$ python -q
>>> import numpy as np
>>> from numpy import linalg as LA
>>> np.set_printoptions(precision=1, suppress=True, linewidth=160)
>>> def rd(a):
...     return np.round(a, 1) + 0
... 
>>> J = np.load("test0.npy")
>>> J
array([[-1., -2.,  0.],
       [-2., -1.,  0.],
       [ 0.,  0., -1.]])
>>> B = LA.inv(J)
>>> (np.abs(B) > 1e-9).astype(int)
array([[1, 1, 0],
       [1, 1, 0],
       [0, 0, 1]])
>>> rd(B)
array([[ 0.3, -0.7,  0. ],
       [-0.7,  0.3,  0. ],
       [ 0. ,  0. , -1. ]])
>>> rd(LA.det(J) * B)
array([[ 1., -2.,  0.],
       [-2.,  1.,  0.],
       [ 0.,  0., -3.]])
>>> np.allclose(B, J.T)
False
>>> evals, evecs = LA.eigh(J)
>>> rd(evecs.T @ evecs)
array([[1., 0., 0.],
       [0., 1., 0.],
       [0., 0., 1.]])
>>> np.unique(evals.round(6) + 0, return_counts=True)[1]
array([1, 1, 1])
>>> rd(evecs.T @ J @ evecs)
array([[-3.,  0.,  0.],
       [ 0., -1.,  0.],
       [ 0.,  0.,  1.]])
>>> rd(LA.svd(J, compute_uv=False))
array([3., 1., 1.])
>>> rd(LA.eigvalsh(J @ J))
array([1., 1., 9.])
>>> x0 = np.array([2, 1, 0])
>>> h1 = np.maximum(J @ x0, 0)
>>> J.T @ h1
array([0., 0., 0.])
>>> np.maximum(J @ (3 * x0), 0)
array([0., 0., 0.])
>>> np.maximum(J @ x0, 0) - np.maximum(-J @ x0, 0)
array([-4., -5.,  0.])
>>> rd(np.tanh(J @ x0))
array([-1., -1.,  0.])
>>> E = np.array([[-0.5, -1.1, 2.8, 1.4, 0.6, 1.0, -1.9],
...     [-1.4, 1.5, -0.4, -0.9, -1.3, -0.9, 0.2],
...     [-0.5, 0.1, -1.8, 0.6, -0.2, -1.1, -2.1],
...     [-0.3, 0.8, 0.0, -0.2, 0.5, -0.3, 0.7],
...     [-0.1, 0.6, 0.0, 1.3, 0.7, -1.1, -0.8],
...     [-0.7, 0.8, 1.2, -0.2, -0.3, -0.8, -0.6]])
>>> E
array([[-0.5, -1.1,  2.8,  1.4,  0.6,  1. , -1.9],
       [-1.4,  1.5, -0.4, -0.9, -1.3, -0.9,  0.2],
       [-0.5,  0.1, -1.8,  0.6, -0.2, -1.1, -2.1],
       [-0.3,  0.8,  0. , -0.2,  0.5, -0.3,  0.7],
       [-0.1,  0.6,  0. ,  1.3,  0.7, -1.1, -0.8],
       [-0.7,  0.8,  1.2, -0.2, -0.3, -0.8, -0.6]])
>>> rd(LA.norm(E, 1)), rd(LA.norm(E, np.inf))
(np.float64(6.3), np.float64(9.3))
>>> rd(E[2] @ E[1])
np.float64(1.9)
>>> rd(LA.norm(E) ** 2 / LA.norm(E, 2) ** 2)
np.float64(2.2)
>>> rd(LA.norm(E, axis=1))
array([4. , 2.8, 3.1, 1.3, 2.1, 1.9])
>>> rd(LA.norm(E, axis=0))
array([1.7, 2.3, 3.6, 2.2, 1.7, 2.2, 3.1])
>>> rd(E.mean(axis=0))
array([-0.6,  0.4,  0.3,  0.3,  0. , -0.5, -0.7])
>>> rd(LA.norm(E))
np.float64(6.6)
>>> rd(E - E[0])
array([[ 0. ,  0. ,  0. ,  0. ,  0. ,  0. ,  0. ],
       [-0.9,  2.6, -3.2, -2.3, -1.9, -1.9,  2.1],
       [ 0. ,  1.2, -4.6, -0.8, -0.8, -2.1, -0.2],
       [ 0.2,  1.9, -2.8, -1.6, -0.1, -1.3,  2.6],
       [ 0.4,  1.7, -2.8, -0.1,  0.1, -2.1,  1.1],
       [-0.2,  1.9, -1.6, -1.6, -0.9, -1.8,  1.3]])
>>> rd(LA.svd(E, compute_uv=False))
array([4.4, 3.5, 2.8, 1.7, 0.6, 0.4])
>>> mat = np.loadtxt("mat.csv", delimiter=",")
>>> mat
array([[-0.8, -1.2,  1.3,  0.3,  0.4, -1.6],
       [-0.7, -1.9,  4.3,  0. , -0.6, -1.6],
       [ 0.1, -1.9, -2.5,  0. ,  0.7,  1.1],
       [-0.9, -0.8, -6.9, -0.4,  0. ,  0.7],
       [-0.1,  0.1, -2.8,  1. , -0.6,  1.3],
       [ 0.4,  1.2, -5.6, -0.7, -0.2, -0.8],
       [-0.5,  0.3,  5.4, -0.2,  0.1, -1. ],
       [ 0.6, -1. ,  1.6, -0.1,  0.3,  1.3],
       [ 0.3,  2.3,  0.2,  0.4,  0.9, -0.8],
       [ 0.8,  1.9,  1. ,  0.2,  0.3, -3.6],
       [ 0.9,  0.4, -0.1, -0.3,  0.9, -0.2],
       [ 0.3,  1.5,  5.6,  0.5,  0.3,  1.1],
       [ 0.5,  2.3, -1.6, -0.8, -0.8,  0.2],
       [ 0.3,  2.1,  0.5,  0. ,  0.4,  1.2],
       [-0.7, -1.6,  2.8,  0.2, -0.3,  0. ],
       [-0.9,  0.9,  3.8,  0. , -0.8,  0.6],
       [ 0.8,  1.7,  2.6,  1.1,  1.3,  0.7],
       [-0.2, -0.7,  3.6,  0.7,  1.3, -1. ],
       [ 0. , -0.9,  2.4,  0. , -0.3, -3.8],
       [-0.9,  2.2,  1.8, -0.4,  0. ,  1.1],
       [-1.3, -1. , -0.8, -0.4,  0.9,  0.2],
       [-1.1,  2. ,  2.4,  0.4,  1.2,  0.9],
       [-1.1,  0.4,  0.7,  0.1,  2.5,  4.7],
       [-0.1,  0. ,  1. ,  1. , -0.3,  1.7],
       [-0.1, -0.1, -4. , -0.7, -1.3, -2.2],
       [ 0.5,  0.9,  1.7, -0.7, -1.4,  2.5]])
>>> B = np.c_[mat[:, :1] @ np.array([[-1]]), np.array([0, 3, 1, 3, 2, 0, 3, 3, 2, 2, 2, 1, 0, 3, 0, 0, 3, 1, 0, 0, 3, 3, 3, 3, 1, 1])]
>>> B
array([[ 0.8,  0. ],
       [ 0.7,  3. ],
       [-0.1,  1. ],
       [ 0.9,  3. ],
       [ 0.1,  2. ],
       [-0.4,  0. ],
       [ 0.5,  3. ],
       [-0.6,  3. ],
       [-0.3,  2. ],
       [-0.8,  2. ],
       [-0.9,  2. ],
       [-0.3,  1. ],
       [-0.5,  0. ],
       [-0.3,  3. ],
       [ 0.7,  0. ],
       [ 0.9,  0. ],
       [-0.8,  3. ],
       [ 0.2,  1. ],
       [ 0. ,  0. ],
       [ 0.9,  0. ],
       [ 1.3,  3. ],
       [ 1.1,  3. ],
       [ 1.1,  3. ],
       [ 0.1,  3. ],
       [ 0.1,  1. ],
       [-0.5,  1. ]])
>>> LA.matrix_rank(B)
np.int64(2)
>>> LA.matrix_rank(np.c_[mat, B])
np.int64(7)
>>> rd(LA.norm(LA.qr(mat)[0].T @ B, axis=0) ** 2 / ((B ** 2).sum(axis=0) + 1e-12))
array([1. , 0.3])
>>> rd(LA.lstsq(mat, B[:, 0])[0])
array([-1.,  0.,  0.,  0.,  0.,  0.])
